In [1]: import numpy as np

In [2]: np.set_printoptions(suppress=True, linewidth=120)

In [3]: mat = np.array([[-1.0, 0.0, -1.0, -2.0],
   ...:     [10.0, -10.0, -2.0, 4.0],
   ...:     [-4.0, 4.0, -2.0, -4.0],
   ...:     [13.0, -12.0, -1.0, 8.0]])

In [4]: O, V = np.linalg.qr(mat[:, :2])[0], np.linalg.qr(mat[:, 2:])[0]

In [5]: sig = np.linalg.svd(O.T @ V, compute_uv=False)

In [6]: round(np.linalg.norm(O @ O.T - V @ V.T, 2), 3)
Out[6]: np.float64(0.917)

In [7]: (sig > 0.9).sum()
Out[7]: np.int64(1)

In [8]: np.round(np.degrees(np.arccos(sig.clip(0, 1))), 3)
Out[8]: array([ 2.492, 66.483])

In [9]: O, R = np.linalg.qr(mat)

In [10]: np.round(O @ R, 3) + 0
Out[10]: 
array([[ -1.,   0.,  -1.,  -2.],
       [ 10., -10.,  -2.,   4.],
       [ -4.,   4.,  -2.,  -4.],
       [ 13., -12.,  -1.,   8.]])

In [11]: O.shape, R.shape
Out[11]: ((4, 4), (4, 4))

In [12]: np.round(O.T @ O, 3) + 0
Out[12]: 
array([[1., 0., 0., 0.],
       [0., 1., 0., 0.],
       [0., 0., 1., 0.],
       [0., 0., 0., 1.]])

In [13]: r0 = np.array([2, 0, 2, 2])

In [14]: Y = mat + np.outer(r0, np.eye(4)[0])

In [15]: np.linalg.matrix_rank(Y - mat)
Out[15]: np.int64(1)

In [16]: Y
Out[16]: 
array([[  1.,   0.,  -1.,  -2.],
       [ 10., -10.,  -2.,   4.],
       [ -2.,   4.,  -2.,  -4.],
       [ 15., -12.,  -1.,   8.]])

In [17]: data = np.load("w.npy")

In [18]: data
Out[18]: 
array([[-1, -1, -1, -1, -1, -1],
       [ 0,  1,  0,  1,  0,  1],
       [ 2,  3,  2,  3,  2,  3],
       [-1, -1, -1, -1, -1, -1],
       [ 0,  1,  0,  1,  0,  1],
       [ 2,  3,  2,  3,  2,  3]])

In [19]: rank = np.linalg.matrix_rank(data)

In [20]: rank
Out[20]: np.int64(2)

In [21]: null = np.linalg.svd(data)[2][rank:].T

In [22]: np.allclose(data @ null, 0)
Out[22]: True

In [23]: np.linalg.matrix_rank(data.T @ data), np.linalg.matrix_rank(data @ data.T)
Out[23]: (np.int64(2), np.int64(2))

In [24]: null.shape
Out[24]: (6, 4)

In [25]: np.round(null @ null.T, 3) + 0
Out[25]: 
array([[ 0.667,  0.   , -0.333,  0.   , -0.333,  0.   ],
       [ 0.   ,  0.667,  0.   , -0.333,  0.   , -0.333],
       [-0.333,  0.   ,  0.667,  0.   , -0.333,  0.   ],
       [ 0.   , -0.333,  0.   ,  0.667,  0.   , -0.333],
       [-0.333,  0.   , -0.333,  0.   ,  0.667,  0.   ],
       [ 0.   , -0.333,  0.   , -0.333,  0.   ,  0.667]])

In [26]: [int(np.linalg.matrix_rank(data[:i])) for i in range(1, len(data) + 1)]
Out[26]: [1, 2, 2, 2, 2, 2]

In [27]: theta = np.radians(30)

In [28]: R = np.eye(6)

In [29]: R[2, 2] = R[4, 4] = np.cos(theta)

In [30]: R[2, 4], R[4, 2] = -np.sin(theta), np.sin(theta)

In [31]: R.round(3)
Out[31]: 
array([[ 1.   ,  0.   ,  0.   ,  0.   ,  0.   ,  0.   ],
       [ 0.   ,  1.   ,  0.   ,  0.   ,  0.   ,  0.   ],
       [ 0.   ,  0.   ,  0.866,  0.   , -0.5  ,  0.   ],
       [ 0.   ,  0.   ,  0.   ,  1.   ,  0.   ,  0.   ],
       [ 0.   ,  0.   ,  0.5  ,  0.   ,  0.866,  0.   ],
       [ 0.   ,  0.   ,  0.   ,  0.   ,  0.   ,  1.   ]])

In [32]: Y = data @ R.T

In [33]: np.allclose(np.linalg.norm(data, axis=1), np.linalg.norm(Y, axis=1))
Out[33]: True

In [34]: round(float(np.linalg.det(R)), 3), np.round(np.trace(R), 3)
Out[34]: (1.0, np.float64(5.732))

In [35]: np.allclose(data @ data.T, Y @ Y.T)
Out[35]: True

In [36]: Y = data / np.sqrt((data ** 2).mean(axis=1, keepdims=True))

In [37]: Y[1].round(3)
Out[37]: array([0.   , 1.414, 0.   , 1.414, 0.   , 1.414])

In [38]: np.linalg.matrix_rank(Y) == np.linalg.matrix_rank(data)
Out[38]: np.True_

In [39]: Uu, sig, Vh = np.linalg.svd(data)

In [40]: V = Vh[:(sig > 1e-8).sum()]

In [41]: rng = np.random.default_rng(10236)

In [42]: x0 = data[5] + 4 * data[1] + rng.integers(2) * np.eye(6)[0]

In [43]: x0
Out[43]: array([2., 7., 2., 7., 2., 7.])

In [44]: np.allclose(V.T @ V @ x0, x0)
Out[44]: True

In [45]: np.round(V.T @ V, 3) + 0
Out[45]: 
array([[0.333, 0.   , 0.333, 0.   , 0.333, 0.   ],
       [0.   , 0.333, 0.   , 0.333, 0.   , 0.333],
       [0.333, 0.   , 0.333, 0.   , 0.333, 0.   ],
       [0.   , 0.333, 0.   , 0.333, 0.   , 0.333],
       [0.333, 0.   , 0.333, 0.   , 0.333, 0.   ],
       [0.   , 0.333, 0.   , 0.333, 0.   , 0.333]])

In [46]: np.round(np.diag(V.T @ V), 3)
Out[46]: array([0.333, 0.333, 0.333, 0.333, 0.333, 0.333])

In [47]: np.linalg.matrix_rank(np.vstack([data, x0]))
Out[47]: np.int64(2)

In [48]: round(float(np.linalg.norm(x0 - V.T @ V @ x0)), 3)
Out[48]: 0.0

In [49]: np.unique(data.round(6), axis=0).shape
Out[49]: (3, 6)

In [50]: np.round(data @ np.linalg.pinv(data) @ data, 3) + 0
Out[50]: 
array([[-1., -1., -1., -1., -1., -1.],
       [ 0.,  1.,  0.,  1.,  0.,  1.],
       [ 2.,  3.,  2.,  3.,  2.,  3.],
       [-1., -1., -1., -1., -1., -1.],
       [ 0.,  1.,  0.,  1.,  0.,  1.],
       [ 2.,  3.,  2.,  3.,  2.,  3.]])

In [51]: np.abs(np.diag(np.linalg.qr(data)[1])) > 1e-9
Out[51]: array([ True,  True, False, False, False, False])

In [52]: M = np.loadtxt("block15.csv", delimiter=",")

In [53]: M
Out[53]: 
array([[2., 1., 0., 0.],
       [1., 0., 0., 0.],
       [0., 0., 2., 1.],
       [0., 0., 1., 0.]])

In [54]: O = M.astype(float).copy()

In [55]: for j in range(4):
    ...:     O[:, j] -= O[:, :j] @ (O[:, :j].T @ O[:, j])
    ...:     O[:, j] /= np.linalg.norm(O[:, j])
    ...: 

In [56]: np.round(O.T @ O, 3) + 0
Out[56]: 
array([[1., 0., 0., 0.],
       [0., 1., 0., 0.],
       [0., 0., 1., 0.],
       [0., 0., 0., 1.]])

In [57]: round(float(np.linalg.norm(M[2], 1)), 3), round(np.linalg.norm(M[2], np.inf), 3)
Out[57]: (3.0, np.float64(2.0))

In [58]: np.round(np.linalg.norm(M, 2), 3)
Out[58]: np.float64(2.414)

In [59]: np.linalg.norm(M, axis=1).argmax()
Out[59]: np.int64(0)

In [60]: P = np.triu(np.array([[-3, 0, -3, 3], [1, 1, -1, 2], [-2, -3, 3, 1], [3, 0, -2, 2]]), 1) + np.eye(4)

In [61]: Y = P @ M @ np.linalg.inv(P)

In [62]: Y
Out[62]: 
array([[  2.,   1.,   4., -15.],
       [  1.,   0.,   3.,  -7.],
       [  0.,   0.,   3.,  -2.],
       [  0.,   0.,   1.,  -1.]])

In [63]: round(np.linalg.det(Y), 3)
Out[63]: np.float64(1.0)

In [64]: P @ M - M @ P
Out[64]: 
array([[  0.,   0.,   4., -11.],
       [  0.,   0.,   3.,  -4.],
       [  0.,   0.,   1.,  -2.],
       [  0.,   0.,   0.,  -1.]])

In [65]: r0 = np.array([1, 3, 1, 1])

In [66]: Y = M + np.outer(r0, np.eye(4)[3])

In [67]: round(float(np.linalg.det(Y) / np.linalg.det(M)), 3), np.round(1 + np.linalg.solve(M, r0)[3], 3)
Out[67]: (0.0, np.float64(0.0))

In [68]: w, V = np.linalg.eigh(M)

In [69]: x0 = np.array([0, 1, 1, 1])

In [70]: np.abs(M).sum(axis=1).max(), round(np.abs(w).max(), 3)
Out[70]: (np.float64(3.0), np.float64(2.414))

In [71]: np.round(V * np.maximum(w, 0) @ V.T, 3)
Out[71]: 
array([[2.061, 0.854, 0.   , 0.   ],
       [0.854, 0.354, 0.   , 0.   ],
       [0.   , 0.   , 2.061, 0.854],
       [0.   , 0.   , 0.854, 0.354]])

In [72]: J = np.loadtxt("test8.csv", delimiter=",")

In [73]: J.round(3)
Out[73]: 
array([[-0.259, -0.817, -0.515],
       [ 0.864,  0.042, -0.502],
       [ 0.432, -0.575,  0.695]])

In [74]: np.round(np.linalg.pinv(J), 3)
Out[74]: 
array([[-0.259,  0.864,  0.432],
       [-0.817,  0.042, -0.575],
       [-0.515, -0.502,  0.695]])

In [75]: Y = np.array([[0, 0, -2], [-3, 0, -1], [3, -2, -1]])

In [76]: np.round(np.einsum("ik,kj->ij", J, Y), 3)
Out[76]: 
array([[ 0.907,  1.03 ,  1.85 ],
       [-1.633,  1.004, -1.268],
       [ 3.809, -1.39 , -0.984]])

In [77]: np.round(np.einsum("ij,ij->i", J, J), 3)
Out[77]: array([1., 1., 1.])

In [78]: np.linalg.matrix_rank(np.vstack([J, Y.T]))
Out[78]: np.int64(3)

In [79]: np.round(np.einsum("ij->j", J), 3)
Out[79]: array([ 1.037, -1.35 , -0.322])

In [80]: Y = np.linalg.inv(J)

In [81]: np.round(np.linalg.inv(Y), 3)
Out[81]: 
array([[-0.259, -0.817, -0.515],
       [ 0.864,  0.042, -0.502],
       [ 0.432, -0.575,  0.695]])

In [82]: Y.round(3)
Out[82]: 
array([[-0.259,  0.864,  0.432],
       [-0.817,  0.042, -0.575],
       [-0.515, -0.502,  0.695]])

In [83]: (np.abs(Y) > 1e-9).astype(int)
Out[83]: 
array([[1, 1, 1],
       [1, 1, 1],
       [1, 1, 1]])

In [84]: round(np.linalg.det(J) * np.linalg.det(Y), 3)
Out[84]: np.float64(1.0)

In [85]: round(np.linalg.cond(J), 3)
Out[85]: np.float64(1.0)

In [86]: np.allclose(Y, J.T)
Out[86]: True

In [87]: np.round(np.linalg.det(J) * Y, 3)
Out[87]: 
array([[-0.259,  0.864,  0.432],
       [-0.817,  0.042, -0.575],
       [-0.515, -0.502,  0.695]])

In [88]: np.round(np.poly(Y), 3)
Out[88]: array([ 1.   , -0.478,  0.478, -1.   ])

In [89]: round(np.linalg.det(Y[::-1]), 3)
Out[89]: np.float64(-1.0)

In [90]: np.round(np.linalg.eigvals(Y), 3)
Out[90]: array([-0.261+0.965j, -0.261-0.965j,  1.   +0.j   ])

In [91]: round(float(np.linalg.det(Y.T)), 3)
Out[91]: 1.0
